% ipython --no-banner

In [1]: import numpy as np

In [2]: import numpy.linalg as la

In [3]: np.set_printoptions(precision=2, suppress=True, linewidth=160)

In [4]: tidy = lambda a: np.round(a, 2) + 0

In [5]: K = 4 * np.eye(5) + np.ones((5, 5))

In [6]: print(K)
[[5. 1. 1. 1. 1.]
 [1. 5. 1. 1. 1.]
 [1. 1. 5. 1. 1.]
 [1. 1. 1. 5. 1.]
 [1. 1. 1. 1. 5.]]

In [7]: f = np.array([-8, 5, 5, -3, 6])

In [8]: Y = K + np.outer(f, np.eye(5)[3])

In [9]: print(la.matrix_rank(Y - K))
1

In [10]: print(tidy(la.det(Y) / la.det(K)), tidy(1 + la.solve(K, f)[3]))
0.11 0.11

In [11]: print(la.matrix_rank(la.inv(Y) - la.inv(K), tol=1e-8))
1

In [12]: w, vecs = la.eigh(K)

In [13]: print(tidy(la.eigvalsh(K @ K)))
[16. 16. 16. 16. 81.]

In [14]: print(w.sum(), np.trace(K))
25.0 25.0

In [15]: print(np.abs(vecs[:, -1]).round(6).argmax())
0

In [16]: print((w > 1e-8).sum(), (w < -1e-8).sum())
5 0

In [17]: print(tidy(vecs.T @ vecs))
[[1. 0. 0. 0. 0.]
 [0. 1. 0. 0. 0.]
 [0. 0. 1. 0. 0.]
 [0. 0. 0. 1. 0.]
 [0. 0. 0. 0. 1.]]

In [18]: f = np.array([2, -3, 0])

In [19]: print(np.correlate(K[1], K[0], "full"))
[ 1.  6.  7.  8. 13. 28.  7.  6.  5.]

In [20]: print(np.cross(K[1, :3], K[0, :3]))
[  4.   4. -24.]

In [21]: low = la.cholesky(K)

In [22]: print(np.prod(np.diag(low)) ** 2, tidy(la.det(K)))
2304.0 2304.0

In [23]: M = np.load("case4.npy")

In [24]: print(M)
[[-2.  1.  0.  0.  0.  0.  0.]
 [ 0. -2.  1.  0.  0.  0.  0.]
 [ 0.  0. -2.  1.  0.  0.  0.]
 [ 0.  0.  0. -2.  1.  0.  0.]
 [ 0.  0.  0.  0. -2.  1.  0.]
 [ 0.  0.  0.  0.  0. -2.  1.]
 [ 0.  0.  0.  0.  0.  0. -2.]]

In [25]: print(np.prod(np.diag(M)), tidy(la.det(M)))
-128.0 -128.0

In [26]: print(tidy(np.sort(la.eigvals(M))))
[-2. -2. -2. -2. -2. -2. -2.]

In [27]: print([int(la.matrix_rank(la.matrix_power(M, p))) for p in range(1, 8)])
[7, 7, 7, 7, 7, 7, 7]

In [28]: print(la.matrix_rank(M - M[0, 0] * np.eye(7)))
6

In [29]: rng = np.random.default_rng(87)

In [30]: z = rng.permutation(7)

In [31]: print(z)
[5 6 1 3 0 2 4]

In [32]: Y = M[z][:, z]

In [33]: print(tidy(la.det(Y)), tidy(la.det(M[z])))
-128.0 128.0

In [34]: print(M @ M)
[[ 4. -4.  1.  0.  0.  0.  0.]
 [ 0.  4. -4.  1.  0.  0.  0.]
 [ 0.  0.  4. -4.  1.  0.  0.]
 [ 0.  0.  0.  4. -4.  1.  0.]
 [ 0.  0.  0.  0.  4. -4.  1.]
 [ 0.  0.  0.  0.  0.  4. -4.]
 [ 0.  0.  0.  0.  0.  0.  4.]]

In [35]: print(np.allclose(M, M.T))
False

In [36]: print((M + M.T) / 2)
[[-2.   0.5  0.   0.   0.   0.   0. ]
 [ 0.5 -2.   0.5  0.   0.   0.   0. ]
 [ 0.   0.5 -2.   0.5  0.   0.   0. ]
 [ 0.   0.   0.5 -2.   0.5  0.   0. ]
 [ 0.   0.   0.   0.5 -2.   0.5  0. ]
 [ 0.   0.   0.   0.   0.5 -2.   0.5]
 [ 0.   0.   0.   0.   0.   0.5 -2. ]]

In [37]: print(np.trace(M))
-14.0

In [38]: print(tidy(la.matrix_power(M, 3)))
[[-8. 12. -6.  1.  0.  0.  0.]
 [ 0. -8. 12. -6.  1.  0.  0.]
 [ 0.  0. -8. 12. -6.  1.  0.]
 [ 0.  0.  0. -8. 12. -6.  1.]
 [ 0.  0.  0.  0. -8. 12. -6.]
 [ 0.  0.  0.  0.  0. -8. 12.]
 [ 0.  0.  0.  0.  0.  0. -8.]]

In [39]: print(tidy(la.det(M)))
-128.0

In [40]: print(np.allclose(M @ M.T, M.T @ M))
False

In [41]: print((M - M.T) / 2)
[[ 0.   0.5  0.   0.   0.   0.   0. ]
 [-0.5  0.   0.5  0.   0.   0.   0. ]
 [ 0.  -0.5  0.   0.5  0.   0.   0. ]
 [ 0.   0.  -0.5  0.   0.5  0.   0. ]
 [ 0.   0.   0.  -0.5  0.   0.5  0. ]
 [ 0.   0.   0.   0.  -0.5  0.   0.5]
 [ 0.   0.   0.   0.   0.  -0.5  0. ]]

In [42]: mat = np.load("w.npy")

In [43]: print(mat)
[[ 14.67  -7.17 -10.97  -9.9    9.05]
 [ 16.32  -5.48  -9.74  -9.88  11.27]
 [ 14.98  -5.57  -9.71  -9.22   9.79]
 [ 13.83  -6.46  -9.44 -11.34  11.06]
 [ 13.36  -5.69 -10.24 -10.1   10.04]
 [ 15.91  -5.36 -11.52 -10.93  10.17]
 [ 16.22  -3.94 -10.92  -8.34  11.48]
 [ 13.92  -5.83 -10.44  -8.18   9.77]
 [ 13.97  -5.59 -10.07 -10.31  10.78]
 [ 13.73  -4.39 -10.68 -11.28   9.7 ]
 [ 14.11  -5.68  -8.96  -9.83  10.28]
 [ 14.55  -5.18 -10.84  -9.41  10.94]
 [ 14.74  -4.78  -8.67  -9.27   8.33]
 [ 16.03  -3.64  -9.52 -10.27   8.89]
 [ 15.2   -4.78 -12.72 -10.6    8.24]
 [ 13.5   -5.5  -10.66 -10.45  10.1 ]
 [ 15.41  -4.6  -10.53 -10.63   8.31]
 [ 16.42  -4.38 -10.24  -9.19  10.88]
 [ 14.4   -3.69 -10.26 -10.65  12.19]
 [ 14.82  -4.77  -9.9  -11.67  10.6 ]
 [ 14.75  -5.95 -10.27  -9.33  10.87]
 [ 14.28  -5.75 -11.63 -10.99   8.42]
 [ 15.12  -7.19  -9.46  -9.4    9.79]
 [ 15.59  -4.62  -9.28 -10.12   9.38]
 [ 14.67  -5.    -8.35 -10.42  10.17]]

In [44]: hat = mat @ la.solve(mat.T @ mat, mat.T)

In [45]: print(tidy(np.trace(hat)))
5.0

In [46]: print(np.allclose(hat @ hat, hat))
True

In [47]: left, sigma, Vt = la.svd(mat)

In [48]: print(tidy(sigma))
[117.63   5.58   5.12   4.47   4.  ]

In [49]: Y = left[:, :1] @ np.diag(sigma[:1]) @ Vt[:1]

In [50]: print(tidy(la.norm(mat - Y) / la.norm(mat)))
0.08

In [51]: print(la.matrix_rank(Y))
1

In [52]: Xc = (mat - mat.mean(axis=0)) / mat.std(axis=0)

In [53]: print(tidy(Xc.std(axis=0)))
[1. 1. 1. 1. 1.]

In [54]: coef = la.lstsq(np.delete(Xc, 4, axis=1), Xc[:, 4])[0]

In [55]: print(np.abs(coef).argmax())
2

In [56]: dist = la.norm(mat[:, None] - mat[None], axis=-1)

In [57]: print(np.flatnonzero(dist[1] < dist.mean() / 2))
[1]

In [58]: print(dist.shape)
(25, 25)

In [59]: print(dist.mean(axis=1).argmax())
14

In [60]: print((dist + 1e9 * np.eye(25)).round(6).argmin(axis=1))
[22 17 20  8 15 19 17  2  4 15 24 20 23 23 21  4 13  6 19  9 11 14  2 13 10]

In [61]: print(tidy(dist[:5, :5]))
[[0.   3.47 2.29 3.11 2.34]
 [3.47 0.   2.1  3.07 3.26]
 [2.29 2.1  0.   2.88 1.94]
 [3.11 3.07 2.88 0.   2.01]
 [2.34 3.26 1.94 2.01 0.  ]]

In [62]: print(dist[1].round(6).argsort(kind="stable")[:4])
[ 1 17 20  2]

In [63]: Xc = mat - mat.mean(axis=0)

In [64]: vecs = la.svd(Xc)[2][:1]

In [65]: Y = Xc - Xc @ vecs.T @ vecs

In [66]: print(tidy(np.diag(vecs.T @ vecs)))
[0.07 0.06 0.18 0.1  0.59]

In [67]: print(la.norm(Y, axis=1).round(6).argmax())
12

In [68]: print(tidy((Xc @ vecs.T).std(axis=0)))
[1.12]

In [69]: arr = np.load("m.npy")

In [70]: print(arr)
[[ 1  1  0  0  0  0]
 [ 0 -2  0  0  0  0]
 [-3  2  0  0  0  0]
 [ 0  0  1  1  0  0]
 [ 0  0  0 -2  0  0]
 [ 0  0 -3  2  0  0]
 [ 0  0  0  0  1  1]
 [ 0  0  0  0  0 -2]
 [ 0  0  0  0 -3  2]]

In [71]: z = rng.permutation(6)

In [72]: Y = arr[:, z] * rng.choice([-1, 1], 6)

In [73]: print(Y)
[[ 0  0  1  0  1  0]
 [ 0  0 -2  0  0  0]
 [ 0  0  2  0 -3  0]
 [ 1  0  0  0  0 -1]
 [-2  0  0  0  0  0]
 [ 2  0  0  0  0  3]
 [ 0  1  0  1  0  0]
 [ 0  0  0 -2  0  0]
 [ 0 -3  0  2  0  0]]

In [74]: left, _, Vt = la.svd(arr.T @ Y)

In [75]: print(z)
[3 4 1 5 0 2]

In [76]: print(tidy(la.lstsq(arr, Y)[0]))
[[ 0.  0.  0.  0.  1.  0.]
 [ 0.  0.  1.  0.  0.  0.]
 [ 0.  0.  0.  0.  0. -1.]
 [ 1.  0.  0.  0.  0.  0.]
 [ 0.  1.  0.  0.  0.  0.]
 [ 0.  0.  0.  1.  0.  0.]]
